$ python -q
>>> import numpy as np
>>> from numpy import linalg as LA
>>> np.set_printoptions(precision=2, suppress=True, linewidth=120)
>>> tidy = lambda a: np.round(a, 2) + 0
>>> W0 = np.load("sample12.npy")
>>> W0
array([[ 2,  2, -1,  0],
       [ 0,  0, -1,  2],
       [-1,  0, -1, -2],
       [ 2,  2, -6, 10]])
>>> # looks like rank 3
>>> tidy(np.trace(LA.pinv(W0) @ W0))
np.float64(3.0)
>>> np.allclose(W0[:-1].T @ LA.lstsq(W0[:-1].T, W0[-1])[0], W0[-1])
True
>>> tidy(W0 @ LA.pinv(W0) @ W0)
array([[ 2.,  2., -1.,  0.],
       [ 0.,  0., -1.,  2.],
       [-1.,  0., -1., -2.],
       [ 2.,  2., -6., 10.]])
>>> A2 = np.array([[4, 5, 0], [0, 4, 1], [8, 0, 1], [5, 9, 8]])
>>> A2.T @ W0.T
array([[  0,   2, -22,  10],
       [ 18,  18, -23, 108],
       [  1,  15, -17,  76]])
>>> A2 @ W0
Traceback (most recent call last):
  File "<python-input-12>", line 1, in <module>
    A2 @ W0
    ~~~^~~~
ValueError: matmul: Input operand 1 has a mismatch in its core dimension 0, with gufunc signature (n?,k),(k,m?)->(n?,m?) (size 4 is different from 3)
>>> np.vstack([W0, A2.T]).shape
(7, 4)
>>> W0 @ A2
array([[  0,  18,   1],
       [  2,  18,  15],
       [-22, -23, -17],
       [ 10, 108,  76]])
>>> M = np.load("out13.npy")
>>> M
array([[ 1,  1, -1, -1,  1,  1, -1, -1],
       [ 1, -1,  1, -1, -1,  1, -1,  1],
       [ 1,  1,  1,  1,  1,  1,  1,  1]])
>>> # column 4 repeats column 1
>>> vec = np.array([-6, -5, 7, 9, 9, -2, 2, 1])
>>> (M @ vec).argmax()
np.int64(2)
>>> M @ np.eye(8)[7]
array([-1.,  1.,  1.])
>>> (M * vec).sum(axis=1)
array([-23, -15,  15])
>>> np.sign((M @ vec).round(6))
array([-1, -1,  1])
>>> M @ vec
array([-23, -15,  15])
>>> np.einsum("ij,j->i", M, vec)
array([-23, -15,  15])
>>> M @ (2 * vec)
array([-46, -30,  30])
>>> rng = np.random.default_rng(11)
>>> feats = rng.normal(size=(16, 3)) + 5 * np.array([-1, 0, -3])
>>> tidy(feats)
array([[ -4.97,   1.36, -13.78],
       [ -5.51,  -0.3 , -15.53],
       [ -4.43,  -0.06, -14.25],
       [ -6.85,   1.57, -15.1 ],
       [ -4.32,  -0.14, -15.38],
       [ -4.54,   0.82, -15.2 ],
       [ -5.15,   0.69, -15.87],
       [ -6.51,   0.39, -15.67],
       [ -6.92,  -0.81, -15.47],
       [ -6.19,  -1.49, -14.96],
       [ -4.1 ,  -0.23, -15.74],
       [ -4.62,   0.72, -15.3 ],
       [ -4.46,   1.04, -15.21],
       [ -5.81,   0.35, -14.75],
       [ -3.9 ,  -1.28, -15.66],
       [ -5.84,  -1.73, -14.87]])
>>> A2 = np.c_[feats[:, :1] @ np.array([[-2]]), np.array([2, 2, 3, 1, 3, 1, 3, 0, 2, 0, 0, 1, 0, 2, 1, 1])]
>>> tidy(A2)
array([[ 9.93,  2.  ],
       [11.02,  2.  ],
       [ 8.86,  3.  ],
       [13.69,  1.  ],
       [ 8.64,  3.  ],
       [ 9.07,  1.  ],
       [10.31,  3.  ],
       [13.03,  0.  ],
       [13.84,  2.  ],
       [12.39,  0.  ],
       [ 8.21,  0.  ],
       [ 9.23,  1.  ],
       [ 8.91,  0.  ],
       [11.63,  2.  ],
       [ 7.8 ,  1.  ],
       [11.68,  1.  ]])
>>> LA.matrix_rank(np.c_[feats, A2])
np.int64(4)
>>> tidy(LA.norm(A2 - feats @ LA.lstsq(feats, A2)[0], axis=0))
array([0.  , 4.23])
>>> vec = np.array([0, 4])
>>> y = A2 @ vec
>>> tidy(LA.pinv(A2) @ A2)
array([[1., 0.],
       [0., 1.]])
>>> y = y + 0.05 * rng.normal(size=16)
>>> tidy(y)
array([ 8.03,  7.96, 12.07,  4.04, 12.03,  4.02, 12.05, -0.07,  8.03,  0.03, -0.09,  4.02, -0.01,  8.04,  3.98,  4.  ])
>>> b, *_ = LA.lstsq(A2, y)
>>> tidy(LA.norm(y - A2 @ b))
np.float64(0.13)
>>> [round(float(LA.norm(LA.solve(A2.T @ A2 + lam * np.eye(2), A2.T @ y))), 2) for lam in (0, 1, 10, 100)]
[4.02, 3.83, 2.68, 0.8]
>>> tidy(b)
array([0.  , 4.02])
>>> m1 = np.load("a.npy")
>>> m1
array([[-2.,  0., -3., -3.],
       [ 0., -2.,  0.,  0.],
       [-3.,  0., -2., -3.],
       [-3.,  0., -3., -2.]])
>>> # 2 blocks once reordered
>>> vec = np.array([-3, 3, 2, -3])
>>> a = np.maximum(m1 @ vec, 0)
>>> m1 * (a > 1e-9)[:, None]
array([[-2.,  0., -3., -3.],
       [ 0., -0.,  0.,  0.],
       [-3.,  0., -2., -3.],
       [-3.,  0., -3., -2.]])
>>> np.maximum(m1 @ (3 * vec), 0)
array([27.,  0., 42., 27.])
>>> a
array([ 9.,  0., 14.,  9.])
>>> np.flatnonzero(a > 1e-9)
array([0, 2, 3])
>>> w, V = LA.eigh(m1)
>>> tidy(V.T @ m1 @ V)
array([[-8.,  0.,  0.,  0.],
       [ 0., -2.,  0.,  0.],
       [ 0.,  0.,  1.,  0.],
       [ 0.,  0.,  0.,  1.]])
>>> tidy(LA.eigvalsh(m1 + -3 * np.eye(4)))
array([-11.,  -5.,  -2.,  -2.])
>>> w.sum(), np.trace(m1)
(np.float64(-8.0), np.float64(-8.0))
>>> tidy(w)
array([-8., -2.,  1.,  1.])
>>> tidy(LA.eigvalsh(m1 @ m1))
array([ 1.,  1.,  4., 64.])
>>> tidy(V.T @ V)
array([[1., 0., 0., 0.],
       [0., 1., 0., 0.],
       [0., 0., 1., 0.],
       [0., 0., 0., 1.]])
>>> J = np.load("w.npy")
>>> J
array([[-4,  5,  0, -5],
       [-3,  6,  1, -4],
       [-3,  6,  1, -4]])
>>> # row 2 repeats row 1
>>> [round(float(x), 2) for x in LA.svd(J, compute_uv=False)[:3]]
[13.69, 1.63, 0.0]
>>> A2 = J / LA.norm(J, axis=1, keepdims=True)
>>> G = A2 @ A2.T
>>> tidy(LA.norm(A2, axis=1))
array([1., 1., 1.])
>>> (G - 2 * np.eye(3)).round(6).argmax(axis=1)
array([1, 2, 1])
>>> np.argwhere(np.triu(np.abs(G) > 0.95, 1))
array([[0, 1],
       [0, 2],
       [1, 2]])
>>> rk = LA.matrix_rank(J)
>>> rk
np.int64(2)
>>> null = LA.svd(J)[2][rk:].T
>>> np.allclose(J @ null, 0)
True
>>> tidy(null @ null.T)
array([[ 0.6 ,  0.04, -0.2 , -0.44],
       [ 0.04,  0.17, -0.35,  0.14],
       [-0.2 , -0.35,  0.73, -0.19],
       [-0.44,  0.14, -0.19,  0.49]])
>>> LA.matrix_rank(J.T @ J), LA.matrix_rank(J @ J.T)
(np.int64(2), np.int64(2))
>>> [int(LA.matrix_rank(J[:, :j + 1])) for j in range(4)]
[1, 2, 2, 2]
>>> null.shape
(4, 2)
>>> tidy(J @ null)
array([[0., 0.],
       [0., 0.],
       [0., 0.]])
>>> np.abs(np.diag(LA.qr(J)[1])) > 1e-9
array([ True,  True, False])
>>> tidy(J @ LA.pinv(J) @ J)
array([[-4.,  5.,  0., -5.],
       [-3.,  6.,  1., -4.],
       [-3.,  6.,  1., -4.]])
>>> LA.lstsq(J[:-1].T, J[-1])[2]
np.int32(2)
>>> lab = rng.integers(0, 3, 4)
>>> A = (lab[:, None] == lab) * 3 + np.eye(4)
>>> A
array([[4., 0., 0., 0.],
       [0., 4., 3., 0.],
       [0., 3., 4., 0.],
       [0., 0., 0., 4.]])
>>> # splits into 3 blocks
>>> np.flatnonzero(LA.matrix_power((A != 0) + (A.T != 0) + np.eye(4), 4)[0])
array([0])
>>> A @ A
array([[16.,  0.,  0.,  0.],
       [ 0., 25., 24.,  0.],
       [ 0., 24., 25.,  0.],
       [ 0.,  0.,  0., 16.]])
>>> (A != 0).astype(int)
array([[1, 0, 0, 0],
       [0, 1, 1, 0],
       [0, 1, 1, 0],
       [0, 0, 0, 1]])
>>> tidy(LA.det(A))
np.float64(112.0)
>>> A2 = M / np.sqrt((M ** 2).mean(axis=1, keepdims=True))
>>> A2[2]
array([1., 1., 1., 1., 1., 1., 1., 1.])
>>> LA.matrix_rank(A2) == LA.matrix_rank(M)
np.True_
>>> tidy(LA.norm(A2, axis=1))
array([2.83, 2.83, 2.83])
>>> LA.matrix_rank(M - M.mean(axis=1, keepdims=True))
np.int64(2)
>>> w, V = LA.eigh(A)
>>> tidy(LA.svd(A, compute_uv=False))
array([7., 4., 4., 1.])
>>> w
array([1., 4., 4., 7.])
>>> np.unique(w.round(6) + 0, return_counts=True)[1]
array([1, 2, 1])
>>> tidy(np.abs(V[:, -1]))
array([0.  , 0.71, 0.71, 0.  ])
>>> proj = np.triu(np.array([[0, -4, 5, 7], [4, 8, 4, 7], [4, 7, -8, 6], [8, 8, -4, -5]]), 1) + np.eye(4)
>>> A2 = proj @ A @ LA.inv(proj)
>>> tidy(np.poly(A2))
array([   1.,  -16.,   87., -184.,  112.])
>>> proj @ A - A @ proj
array([[  0.,  15., -12.,   0.],
       [  0.,  12.,   0., -18.],
       [  0.,   0., -12., -21.],
       [  0.,   0.,   0.,   0.]])
>>> LA.matrix_rank(A2)
np.int64(4)
>>> data = np.loadtxt("test18.csv", delimiter=",")
>>> data
array([[-42.37,  -5.06, -32.79],
       [-31.78,  -3.99, -23.12],
       [-28.4 ,  -3.72, -20.15],
       [-19.98,  -3.21, -13.06],
       [-15.45,  -3.06,  -9.52],
       [ -8.84,  -3.  ,  -4.9 ],
       [ -3.24,  -2.75,  -1.95],
       [ -2.59,  -2.57,  -1.69],
       [ -2.51,  -2.55,  -1.66],
       [ -2.29,  -2.46,  -1.57],
       [ -2.27,  -2.45,  -1.56],
       [ -1.08,  -1.59,  -0.97],
       [ -0.71,  -1.13,  -0.71],
       [ -0.66,  -1.06,  -0.67],
       [ -0.56,  -0.93,  -0.59],
       [ -0.12,  -0.21,  -0.14],
       [  1.04,   2.  ,   1.48],
       [  6.74,  12.05,  11.72],
       [ 21.88,  32.11,  38.55],
       [ 24.58,  35.27,  43.2 ],
       [ 24.65,  35.35,  43.32],
       [ 27.49,  38.6 ,  48.18],
       [ 28.83,  40.09,  50.45],
       [ 35.84,  47.76,  62.3 ],
       [ 42.41,  54.66,  73.27]])
>>> A2 = np.c_[data[:, :2] @ np.array([[1, 2], [1, 2]]), np.array([8, 1, 9, 3, 9, 4, 6, 3, 9, 5, 3, 5, 4, 6, 7, 5, 0, 6, 8, 9, 0, 2, 5, 4, 1])]
>>> tidy(A2)
array([[-47.43, -94.86,   8.  ],
       [-35.77, -71.54,   1.  ],
       [-32.12, -64.24,   9.  ],
       [-23.19, -46.38,   3.  ],
       [-18.51, -37.02,   9.  ],
       [-11.84, -23.68,   4.  ],
       [ -5.99, -11.98,   6.  ],
       [ -5.16, -10.32,   3.  ],
       [ -5.06, -10.12,   9.  ],
       [ -4.75,  -9.5 ,   5.  ],
       [ -4.72,  -9.44,   3.  ],
       [ -2.67,  -5.34,   5.  ],
       [ -1.84,  -3.68,   4.  ],
       [ -1.72,  -3.44,   6.  ],
       [ -1.49,  -2.98,   7.  ],
       [ -0.33,  -0.66,   5.  ],
       [  3.04,   6.08,   0.  ],
       [ 18.79,  37.58,   6.  ],
       [ 53.99, 107.98,   8.  ],
       [ 59.85, 119.7 ,   9.  ],
       [ 60.  , 120.  ,   0.  ],
       [ 66.09, 132.18,   2.  ],
       [ 68.92, 137.84,   5.  ],
       [ 83.6 , 167.2 ,   4.  ],
       [ 97.07, 194.14,   1.  ]])
>>> LA.matrix_rank(np.c_[data, A2])
np.int64(4)
>>> tidy(LA.norm(A2 - data @ LA.lstsq(data, A2)[0], axis=0))
array([ 0.  ,  0.  , 20.72])
>>> LA.matrix_rank(A2)
np.int64(2)
>>> tidy(LA.lstsq(data, A2[:, 0])[0])
array([1., 1., 0.])
>>> Uu, s, Vt = LA.svd(J)
>>> V = Vt[:(s > 1e-8).sum()]
>>> vec = J[1] + 5 * J[2] + rng.integers(2) * np.eye(4)[1]
>>> vec
array([-18.,  37.,   6., -24.])
>>> tidy(V.T @ V)
array([[ 0.4 , -0.04,  0.2 ,  0.44],
       [-0.04,  0.83,  0.35, -0.14],
       [ 0.2 ,  0.35,  0.27,  0.19],
       [ 0.44, -0.14,  0.19,  0.51]])
>>> tidy(np.diag(V.T @ V))
array([0.4 , 0.83, 0.27, 0.51])
>>> tidy(LA.norm(vec - V.T @ V @ vec))
np.float64(0.41)
